$ ipython --no-banner

In [1]: import numpy as np

In [2]: np.set_printoptions(precision=1, suppress=True, linewidth=200)

In [3]: tidy = lambda a: np.round(a, 1) + 0

In [4]: q, _ = np.linalg.qr(np.array([[0.5, -1.0, 0.2, 2.1, -0.7, -0.2, 0.2],
   ...:     [-0.4, 0.2, 1.4, 0.0, 1.7, -0.1, -0.4],
   ...:     [1.7, 0.4, 0.4, 0.1, -0.2, -1.2, -1.8],
   ...:     [0.5, 1.4, 0.7, 0.2, -1.8, -0.7, -0.9],
   ...:     [-0.5, 1.3, -0.5, -1.3, -1.0, 0.0, -0.2],
   ...:     [0.5, -1.5, 0.2, 0.9, 0.5, 0.1, -0.2],
   ...:     [0.0, -0.6, -0.5, -1.1, 0.1, 0.4, 2.3]]))

In [5]: data = -3 * q

In [6]: tidy(data)
Out[6]: 
array([[ 0.7,  1. ,  0.3,  1.9,  0.6, -1.4, -1.2],
       [-0.6, -0.2,  2.6, -0.9, -0.2, -0.9, -0.4],
       [ 2.5, -0.7, -0.1, -0.9, -1. , -0.6, -0.2],
       [ 0.7, -1.6,  0.8,  0.6,  2. ,  0.9,  0.1],
       [-0.7, -1.4, -0.9, -0.1,  0.5, -2.2,  0.9],
       [ 0.7,  1.6,  0.4, -0.4,  1. , -0.3,  2.1],
       [ 0. ,  0.7, -0.8, -1.8,  1.6, -0.2, -1.5]])

In [7]: tidy(data @ data.T)
Out[7]: 
array([[9., 0., 0., 0., 0., 0., 0.],
       [0., 9., 0., 0., 0., 0., 0.],
       [0., 0., 9., 0., 0., 0., 0.],
       [0., 0., 0., 9., 0., 0., 0.],
       [0., 0., 0., 0., 9., 0., 0.],
       [0., 0., 0., 0., 0., 9., 0.],
       [0., 0., 0., 0., 0., 0., 9.]])

In [8]: tidy(data[:, 3] @ data[:, 4])
Out[8]: np.float64(0.0)

In [9]: C2 = data.T @ data

In [10]: np.allclose(C2, C2.T)
Out[10]: True

In [11]: tidy(C2)
Out[11]: 
array([[9., 0., 0., 0., 0., 0., 0.],
       [0., 9., 0., 0., 0., 0., 0.],
       [0., 0., 9., 0., 0., 0., 0.],
       [0., 0., 0., 9., 0., 0., 0.],
       [0., 0., 0., 0., 9., 0., 0.],
       [0., 0., 0., 0., 0., 9., 0.],
       [0., 0., 0., 0., 0., 0., 9.]])

In [12]: tidy(np.linalg.svd(data, compute_uv=False) ** 2)
Out[12]: array([9., 9., 9., 9., 9., 9., 9.])

In [13]: X = np.load("block1.npy")

In [14]: X
Out[14]: 
array([[3, 3, 3, 0, 0, 1],
       [0, 0, 1, 2, 3, 2],
       [2, 3, 3, 3, 3, 3],
       [1, 1, 0, 1, 0, 1],
       [1, 3, 2, 2, 0, 3],
       [2, 3, 3, 3, 3, 3],
       [2, 3, 2, 1, 3, 2],
       [0, 1, 1, 0, 3, 2],
       [2, 0, 3, 0, 2, 1],
       [1, 1, 1, 1, 3, 0],
       [2, 3, 1, 1, 0, 3],
       [3, 0, 2, 3, 2, 3],
       [3, 3, 6, 6, 9, 7]])

In [15]: x0 = np.array([0, -1, 2, -1, -3, 0])

In [16]: h1 = np.maximum(X @ x0, 0)

In [17]: np.maximum(X @ x0, 0) - np.maximum(-X @ x0, 0)
Out[17]: array([  3,  -9,  -9,  -2,  -1,  -9,  -9,  -8,   0,  -9,  -2,  -5, -24])

In [18]: np.flatnonzero(h1 > 1e-9)
Out[18]: array([0])

In [19]: q, vecs = np.linalg.qr(X[:, :3])[0], np.linalg.qr(X[:, 3:])[0]

In [20]: sigma = np.linalg.svd(q.T @ vecs, compute_uv=False)

In [21]: tidy(np.degrees(np.arccos(sigma.clip(0, 1))))
Out[21]: array([21.5, 53.4, 81.2])

In [22]: tidy(np.linalg.norm(q @ q.T - vecs @ vecs.T, 2))
Out[22]: np.float64(1.0)

In [23]: lab = X[:, 3] > np.median(X[:, 3])

In [24]: u = X[lab].mean(axis=0) - X[~lab].mean(axis=0)

In [25]: lab.astype(int)
Out[25]: array([0, 1, 1, 0, 1, 1, 0, 0, 0, 0, 0, 1, 1])

In [26]: np.argsort(-np.abs(u).round(6), kind="stable")
Out[26]: array([3, 5, 4, 2, 1, 0])

In [27]: ((X - X.mean(axis=0)) @ u > 0).astype(int)
Out[27]: array([0, 0, 1, 0, 0, 1, 0, 0, 0, 0, 0, 1, 1])

In [28]: x0 = np.array([-2, 4, 4, 0, -5, -3])

In [29]: target = X @ x0

In [30]: tidy(np.linalg.pinv(X) @ X)
Out[30]: 
array([[1., 0., 0., 0., 0., 0.],
       [0., 1., 0., 0., 0., 0.],
       [0., 0., 1., 0., 0., 0.],
       [0., 0., 0., 1., 0., 0.],
       [0., 0., 0., 0., 1., 0.],
       [0., 0., 0., 0., 0., 1.]])

In [31]: target
Out[31]: array([ 15, -17,  -4,  -1,   9,  -4,  -5, -13,  -5,  -9,   3, -17, -36])

In [32]: rng = np.random.default_rng(37)

In [33]: target = target + 0.1 * rng.normal(size=13)

In [34]: tidy(target)
Out[34]: array([ 15.1, -17. ,  -4.1,  -0.9,   9.1,  -3.9,  -5.3, -13.2,  -4.9,  -8.9,   2.9, -16.9, -35.9])

In [35]: beta, *_ = np.linalg.lstsq(X, target)

In [36]: tidy(X.T @ (target - X @ beta))
Out[36]: array([0., 0., 0., 0., 0., 0.])

In [37]: [round(float(np.linalg.norm(np.linalg.solve(X.T @ X + lam * np.eye(6), X.T @ target))), 2) for lam in (0, 1, 10, 100)]
Out[37]: [8.43, 7.31, 4.86, 2.06]

In [38]: tidy(beta)
Out[38]: array([-2. ,  4. ,  4.1,  0.1, -5. , -3.1])

In [39]: beta.round()
Out[39]: array([-2.,  4.,  4.,  0., -5., -3.])

In [40]: cent = X[[10, 5]].astype(float)

In [41]: for _ in range(3):
    ...:     lab = np.linalg.norm(X[:, None] - cent, axis=-1).argmin(axis=1)
    ...:     cent = np.array([X[lab == j].mean(axis=0) for j in range(2)])
    ...: 

In [42]: lab
Out[42]: array([0, 0, 1, 0, 0, 1, 0, 0, 0, 0, 0, 1, 1])

In [43]: np.bincount(lab)
Out[43]: array([9, 4])

In [44]: tidy(cent[1] - cent[0])
Out[44]: array([1.2, 0.6, 1.9, 2.9, 2.7, 2.3])

In [45]: m1 = np.loadtxt("sample17.csv", delimiter=",")

In [46]: m1
Out[46]: 
array([[3., 0., 0., 0., 0., 0., 0., 0., 0., 0., 0., 0., 0.],
       [0., 0., 0., 0., 0., 0., 0., 0., 0., 0., 0., 0., 0.],
       [0., 0., 0., 0., 0., 0., 0., 0., 0., 0., 0., 0., 0.],
       [0., 0., 0., 1., 0., 0., 0., 0., 0., 0., 0., 0., 0.],
       [0., 0., 0., 0., 5., 0., 0., 0., 0., 0., 0., 0., 0.],
       [0., 0., 0., 0., 0., 2., 0., 0., 0., 0., 0., 0., 0.],
       [0., 0., 0., 0., 0., 0., 5., 0., 0., 0., 0., 0., 0.],
       [0., 0., 0., 0., 0., 0., 0., 5., 0., 0., 0., 0., 0.],
       [0., 0., 0., 0., 0., 0., 0., 0., 3., 0., 0., 0., 0.],
       [0., 0., 0., 0., 0., 0., 0., 0., 0., 5., 0., 0., 0.],
       [0., 0., 0., 0., 0., 0., 0., 0., 0., 0., 4., 0., 0.],
       [0., 0., 0., 0., 0., 0., 0., 0., 0., 0., 0., 0., 0.],
       [0., 0., 0., 0., 0., 0., 0., 0., 0., 0., 0., 0., 1.]])

In [47]: ang = np.radians(21)

In [48]: Rm = np.eye(7)

In [49]: Rm[0, 0] = Rm[1, 1] = np.cos(ang)

In [50]: Rm[0, 1], Rm[1, 0] = -np.sin(ang), np.sin(ang)

In [51]: tidy(Rm)
Out[51]: 
array([[ 0.9, -0.4,  0. ,  0. ,  0. ,  0. ,  0. ],
       [ 0.4,  0.9,  0. ,  0. ,  0. ,  0. ,  0. ],
       [ 0. ,  0. ,  1. ,  0. ,  0. ,  0. ,  0. ],
       [ 0. ,  0. ,  0. ,  1. ,  0. ,  0. ,  0. ],
       [ 0. ,  0. ,  0. ,  0. ,  1. ,  0. ,  0. ],
       [ 0. ,  0. ,  0. ,  0. ,  0. ,  1. ,  0. ],
       [ 0. ,  0. ,  0. ,  0. ,  0. ,  0. ,  1. ]])

In [52]: A2 = data @ Rm.T

In [53]: tidy(np.abs(A2 - data).max(axis=0))
Out[53]: array([0.6, 1. , 0. , 0. , 0. , 0. , 0. ])

In [54]: np.allclose(np.linalg.norm(data, axis=1), np.linalg.norm(A2, axis=1))
Out[54]: True

In [55]: tidy(np.linalg.det(Rm)), tidy(np.trace(Rm))
Out[55]: (np.float64(1.0), np.float64(6.9))

In [56]: np.linalg.lstsq(m1[:-1].T, m1[-1])[2]
Out[56]: np.int32(9)

In [57]: tidy(np.trace(np.linalg.pinv(m1) @ m1))
Out[57]: np.float64(10.0)

In [58]: np.linalg.matrix_rank(m1 - m1[0, 0] * np.eye(13))
Out[58]: np.int64(11)

In [59]: np.prod(np.diag(m1)), tidy(np.linalg.det(m1))
Out[59]: (np.float64(0.0), np.float64(0.0))

In [60]: tidy(np.sort(np.linalg.eigvals(m1)))
Out[60]: array([0., 0., 0., 1., 1., 2., 3., 3., 4., 5., 5., 5., 5.])

In [61]: K = np.loadtxt("a.csv", delimiter=",")

In [62]: tidy(K)
Out[62]: 
array([[  0.3,   4.6,   0.9,  -0.5,   2. ,   3.9,   2.3,  -2.4,   1.5, -13.7],
       [  5.9,   2.2,  -1.8,  -8.2,   1.5,   0.3,   6.1,  -6.4,   2. ,   1.1],
       [  0.9,   1.6,   9.2,   4.3,  -4.2,  -8.2,   0.1,   1.8,  -2.4,  -1.8],
       [  2.7,  -8.4,  -2.8,   5.1,   3.2,  -1.3,  -0.5,  -6. ,  -5.6,  -4. ],
       [ -1. ,  -1.2,   2.5,  -0.5,   3.5,   0.6,   3.5,  10. ,  -9.7,  -0.2],
       [ -4.4,  -0.1,  -1.9,   7.6,  -0.7,   0.9,  11.6,   1.9,   3.5,  -1.5],
       [ -5.7,   8.2,  -2. ,  -0.4,  -8.8,  -3.9,  -4.4,  -4.3,  -8.8,  -0.2]])

In [63]: x0 = np.array([0, 7, 2, -4, 0, -2, 8, 5, -6, 5])

In [64]: h1 = np.maximum(K @ x0, 0)

In [65]: np.flatnonzero(h1 > 1e-9)
Out[65]: array([1, 2, 4, 5, 6])

In [66]: np.tanh(K @ x0)
Out[66]: array([-1.,  1.,  1., -1.,  1.,  1.,  1.])

In [67]: tidy(h1)
Out[67]: array([  0. ,  54.8,  43.6,   0. , 132.6,  36.5,  57.4])

In [68]: ang = np.radians(180)

In [69]: Rm = np.eye(10)

In [70]: Rm[9, 9] = Rm[1, 1] = np.cos(ang)

In [71]: Rm[9, 1], Rm[1, 9] = -np.sin(ang), np.sin(ang)

In [72]: tidy(Rm)
Out[72]: 
array([[ 1.,  0.,  0.,  0.,  0.,  0.,  0.,  0.,  0.,  0.],
       [ 0., -1.,  0.,  0.,  0.,  0.,  0.,  0.,  0.,  0.],
       [ 0.,  0.,  1.,  0.,  0.,  0.,  0.,  0.,  0.,  0.],
       [ 0.,  0.,  0.,  1.,  0.,  0.,  0.,  0.,  0.,  0.],
       [ 0.,  0.,  0.,  0.,  1.,  0.,  0.,  0.,  0.,  0.],
       [ 0.,  0.,  0.,  0.,  0.,  1.,  0.,  0.,  0.,  0.],
       [ 0.,  0.,  0.,  0.,  0.,  0.,  1.,  0.,  0.,  0.],
       [ 0.,  0.,  0.,  0.,  0.,  0.,  0.,  1.,  0.,  0.],
       [ 0.,  0.,  0.,  0.,  0.,  0.,  0.,  0.,  1.,  0.],
       [ 0.,  0.,  0.,  0.,  0.,  0.,  0.,  0.,  0., -1.]])

In [73]: A2 = K @ Rm.T

In [74]: tidy(np.linalg.det(Rm)), np.trace(Rm)
Out[74]: (np.float64(1.0), np.float64(6.0))

In [75]: tidy(A2)
Out[75]: 
array([[ 0.3, -4.6,  0.9, -0.5,  2. ,  3.9,  2.3, -2.4,  1.5, 13.7],
       [ 5.9, -2.2, -1.8, -8.2,  1.5,  0.3,  6.1, -6.4,  2. , -1.1],
       [ 0.9, -1.6,  9.2,  4.3, -4.2, -8.2,  0.1,  1.8, -2.4,  1.8],
       [ 2.7,  8.4, -2.8,  5.1,  3.2, -1.3, -0.5, -6. , -5.6,  4. ],
       [-1. ,  1.2,  2.5, -0.5,  3.5,  0.6,  3.5, 10. , -9.7,  0.2],
       [-4.4,  0.1, -1.9,  7.6, -0.7,  0.9, 11.6,  1.9,  3.5,  1.5],
       [-5.7, -8.2, -2. , -0.4, -8.8, -3.9, -4.4, -4.3, -8.8,  0.2]])

In [76]: np.allclose(K @ K.T, A2 @ A2.T)
Out[76]: True
